$ python -q
>>> import numpy as np
>>> np.set_printoptions(suppress=True, linewidth=100)
>>> rnd = lambda a: np.round(a, 2) + 0
>>> J = np.array([[2, 3, 4, 5, 6],
...     [7, 8, 9, 10, 11],
...     [12, 13, 14, 15, 16],
...     [17, 18, 19, 20, 21]])
>>> print(np.linalg.cond(J) > 100)
True
>>> x0 = np.array([-1, -2, 0, 1, -1])
>>> print(J @ np.ones(5))
[20. 45. 70. 95.]
>>> print((J * x0).sum(axis=1))
[ -9 -24 -39 -54]
>>> print(J @ x0)
[ -9 -24 -39 -54]
>>> print(np.sign((J @ x0).round(6)))
[-1 -1 -1 -1]
>>> print((J @ x0).argmax())
0
>>> Uu, sig, vt = np.linalg.svd(J)
>>> print(rnd(sig))
[57.47  2.75  0.    0.  ]
>>> B = Uu[:, :2] @ np.diag(sig[:2]) @ vt[:2]
>>> print(rnd(B))
[[ 2.  3.  4.  5.  6.]
 [ 7.  8.  9. 10. 11.]
 [12. 13. 14. 15. 16.]
 [17. 18. 19. 20. 21.]]
>>> print(rnd(np.linalg.norm(J - B) / np.linalg.norm(J)))
0.0
>>> A = np.array([[0, 0, 0, 2], [2, 0, 0, 0], [0, 2, 0, 0], [0, 0, 2, 0]])
>>> print((A + A.T) / 2)
[[0. 1. 0. 1.]
 [1. 0. 1. 0.]
 [0. 1. 0. 1.]
 [1. 0. 1. 0.]]
>>> A.inv()
Traceback (most recent call last):
  File "<python-input-18>", line 1, in <module>
    A.inv()
    ^^^^^
AttributeError: 'numpy.ndarray' object has no attribute 'inv'
>>> print(np.allclose(A @ A.T, A.T @ A))
True
>>> np.linalg.determinant(A)
Traceback (most recent call last):
  File "<python-input-20>", line 1, in <module>
    np.linalg.determinant(A)
    ^^^^^^^^^^^^^^^^^^^^^
AttributeError: module 'numpy.linalg' has no attribute 'determinant'
>>> print(np.allclose(A, A.T))
False
>>> print(rnd(np.abs(np.linalg.eigvals(A)).max()))
2.0
>>> print(rnd(np.sort(np.abs(np.linalg.eigvals(A)))))
[2. 2. 2. 2.]
>>> gram = J.T @ J
>>> print(rnd(np.linalg.svd(J, compute_uv=False) ** 2))
[3302.43    7.57    0.      0.  ]
>>> print((J @ J.T).shape)
(4, 4)
>>> print(rnd(np.linalg.eigvalsh(gram)[::-1]))
[3302.43    7.57    0.      0.      0.  ]
>>> print(np.trace(gram), (J ** 2).sum())
3310 3310
>>> print(np.linalg.matrix_rank(gram))
2
>>> print(rnd(np.linalg.eigvals(A).sum().real))
0.0
>>> print(rnd(np.linalg.det(2 * A)), rnd(np.linalg.det(A)))
-256.0 -16.0
>>> print(np.einsum("ii->", A))
0
>>> print(np.einsum("ij,ji->", A, A))
0
>>> W0 = np.array([[1, 2, 2], [5, 6, 6], [0, 1, 1]])
>>> r = np.linalg.matrix_rank(W0)
>>> print(r)
2
>>> ns = np.linalg.svd(W0)[2][r:].T
>>> print([int(np.linalg.matrix_rank(W0[:, :j + 1])) for j in range(3)])
[1, 2, 2]
>>> print(rnd(ns[:, 0] / ns[np.abs(ns[:, 0]).round(6).argmax(), 0]))
[ 0.  1. -1.]
>>> print(ns.shape)
(3, 1)
>>> print(np.linalg.matrix_rank(W0.T @ W0), np.linalg.matrix_rank(W0 @ W0.T))
2 2
>>> print([int(np.linalg.matrix_rank(np.delete(W0, i, axis=0))) for i in range(3)])
[2, 2, 2]
>>> print(np.allclose(W0 @ ns, 0))
True
>>> print(rnd(ns @ ns.T))
[[ 0.   0.   0. ]
 [ 0.   0.5 -0.5]
 [ 0.  -0.5  0.5]]
>>> print(np.allclose(W0[:-1].T @ np.linalg.lstsq(W0[:-1].T, W0[-1])[0], W0[-1]))
True
>>> print(np.unique(W0.round(6), axis=0).shape)
(3, 3)
>>> print(np.linalg.lstsq(W0[:-1].T, W0[-1])[2])
2
>>> M = np.load("data.npy")
>>> print(M)
[[ 1 -1  1]
 [ 1  0  0]
 [ 1  1  1]
 [ 1  2  4]]
>>> q = M.astype(float).copy()
>>> for j in range(3):
...     q[:, j] -= q[:, :j] @ (q[:, :j].T @ q[:, j])
...     q[:, j] /= np.linalg.norm(q[:, j])
... 
>>> print(q.T @ q)
[[1. 0. 0.]
 [0. 1. 0.]
 [0. 0. 1.]]
>>> x0 = np.array([1, 8, 1])
>>> x0 @ M
Traceback (most recent call last):
  File "<python-input-54>", line 1, in <module>
    x0 @ M
    ~~~^~~
ValueError: matmul: Input operand 1 has a mismatch in its core dimension 0, with gufunc signature (n?,k),(k,m?)->(n?,m?) (size 4 is different from 3)
>>> print(np.sign((M @ x0).round(6)))
[-1  1  1  1]
>>> print(M @ (2 * x0))
[-12   2  20  42]
>>> print(M @ np.ones(3))
[1. 1. 3. 7.]
>>> print(np.unravel_index(np.abs(M).argmax(), M.shape))
(np.int64(3), np.int64(2))
>>> np.linalg.rank(M)
Traceback (most recent call last):
  File "<python-input-59>", line 1, in <module>
    np.linalg.rank(M)
    ^^^^^^^^^^^^^^
AttributeError: module 'numpy.linalg' has no attribute 'rank'
>>> print(np.abs(M).max())
4
>>> M[:, 3]
Traceback (most recent call last):
  File "<python-input-61>", line 1, in <module>
    M[:, 3]
    ~^^^^^^
IndexError: index 3 is out of bounds for axis 1 with size 3
>>> print(rnd(np.linalg.norm(M)))
5.29
>>> M[4]
Traceback (most recent call last):
  File "<python-input-63>", line 1, in <module>
    M[4]
    ~^^^
IndexError: index 4 is out of bounds for axis 0 with size 4
>>> data = np.array([[-0.5, -0.1], [-0.4, 0.3], [-1.1, -1.9], [-0.1, -0.2]])
>>> data[:, 0] *= 3
>>> print(rnd(data))
[[-1.5 -0.1]
 [-1.2  0.3]
 [-3.3 -1.9]
 [-0.3 -0.2]]
>>> x0 = np.array([2, 0])
>>> target = data @ x0
>>> print(rnd(np.linalg.lstsq(data, target)[0]))
[2. 0.]
>>> print(rnd(np.linalg.solve(data.T @ data, data.T @ target)))
[2. 0.]
>>> print(rnd(target))
[-3.  -2.4 -6.6 -0.6]
>>> rng = np.random.default_rng(50844)
>>> target = target + 0.1 * rng.normal(size=4)
>>> print(rnd(target))
[-2.78 -2.59 -6.61 -0.46]
>>> c, *_ = np.linalg.lstsq(data, target)
>>> print(c.round())
[ 2. -0.]
>>> print(rnd(data.T @ (target - data @ c)))
[0. 0.]
>>> print(rnd(np.linalg.norm(target - data @ c)))
0.32
>>> q, R = np.linalg.qr(data)
>>> print(rnd(q.T @ q))
[[1. 0.]
 [0. 1.]]
>>> print(np.trace(q @ q.T))
2.0
>>> B = np.array([[1, 1], [1, -1]])
>>> F = np.kron(B, np.kron(B, B))[rng.permutation(8)][:4]
>>> print(F)
[[ 1 -1 -1  1  1 -1 -1  1]
 [ 1  1 -1 -1 -1 -1  1  1]
 [ 1  1 -1 -1  1  1 -1 -1]
 [ 1 -1  1 -1  1 -1  1 -1]]
>>> x0 = np.array([3, 1, 3, 1, 0, 1, 1, 3])
>>> print(F @ np.eye(8)[7])
[ 1.  1. -1. -1.]
>>> Uu, sig, vt = np.linalg.svd(F, full_matrices=False)
>>> print(rnd(vt @ vt.T))
[[1. 0. 0. 0.]
 [0. 1. 0. 0.]
 [0. 0. 1. 0.]
 [0. 0. 0. 1.]]
>>> print(np.allclose(Uu * sig @ vt, F))
True
>>> print(rnd(Uu.T @ Uu))
[[1. 0. 0. 0.]
 [0. 1. 0. 0.]
 [0. 0. 1. 0.]
 [0. 0. 0. 1.]]
>>> r0 = np.array([0, 2, 0])
>>> print(np.polyval(r0, F[3]))
[ 2 -2  2 -2  2 -2  2 -2]
>>> print(np.convolve(F[3], r0))
[ 0  2 -2  2 -2  2 -2  2 -2  0]
>>> print(np.cross(F[3, :3], F[0, :3]))
[2 2 0]
>>> print(rnd(np.linalg.norm(F, axis=0)))
[2. 2. 2. 2. 2. 2. 2. 2.]
>>> print(np.linalg.norm(F, axis=1).argmax())
0
>>> print(rnd(np.linalg.norm(F[3] - F[1])))
4.0
>>> E = (rng.random((4, 4)) < 0.3) + np.eye(4)
>>> E /= E.sum(axis=1, keepdims=True)
>>> print(rnd(E))
[[0.5  0.5  0.   0.  ]
 [0.5  0.5  0.   0.  ]
 [0.   0.   0.67 0.33]
 [0.   0.   0.   1.  ]]
>>> x0 = np.array([0, 0, 1, 3])
>>> print(rnd(E @ (2 * x0)))
[0.   0.   3.33 6.  ]
>>> print(np.linalg.norm(E @ x0) <= np.linalg.norm(E, 2) * np.linalg.norm(x0) + 1e-9)
True
>>> print(rnd(E * x0))
[[0.   0.   0.   0.  ]
 [0.   0.   0.   0.  ]
 [0.   0.   0.67 1.  ]
 [0.   0.   0.   3.  ]]
>>> print(np.sign((E @ x0).round(6)))
[0. 0. 1. 1.]
>>> print(rnd(E @ np.eye(4)[3]))
[0.   0.   0.33 1.  ]
>>> print(rnd(E @ x0))
[0.   0.   1.67 3.  ]
>>> print((E @ x0).argmax())
3
>>> print(rnd(np.einsum("ij,j->i", E, x0)))
[0.   0.   1.67 3.  ]
>>> Uu, sig, vt = np.linalg.svd(E)
>>> V = vt[:(sig > 1e-8).sum()]
>>> x0 = E[0] + 5 * E[2] + rng.integers(2) * np.eye(4)[0]
>>> print(rnd(x0))
[0.5  0.5  3.33 1.67]
>>> print(rnd(np.diag(V.T @ V)))
[0.5 0.5 1.  1. ]
>>> print(rnd(V.T @ V))
[[0.5 0.5 0.  0. ]
 [0.5 0.5 0.  0. ]
 [0.  0.  1.  0. ]
 [0.  0.  0.  1. ]]
>>> lab = rng.permutation(4)
>>> print(lab)
[0 2 3 1]
>>> B = E[lab][:, lab]
>>> print(rnd(np.trace(B)))
2.67
>>> print(np.allclose(B, E))
False
>>> print(rnd(np.linalg.det(B)), rnd(np.linalg.det(E[lab])))
0.0 0.0
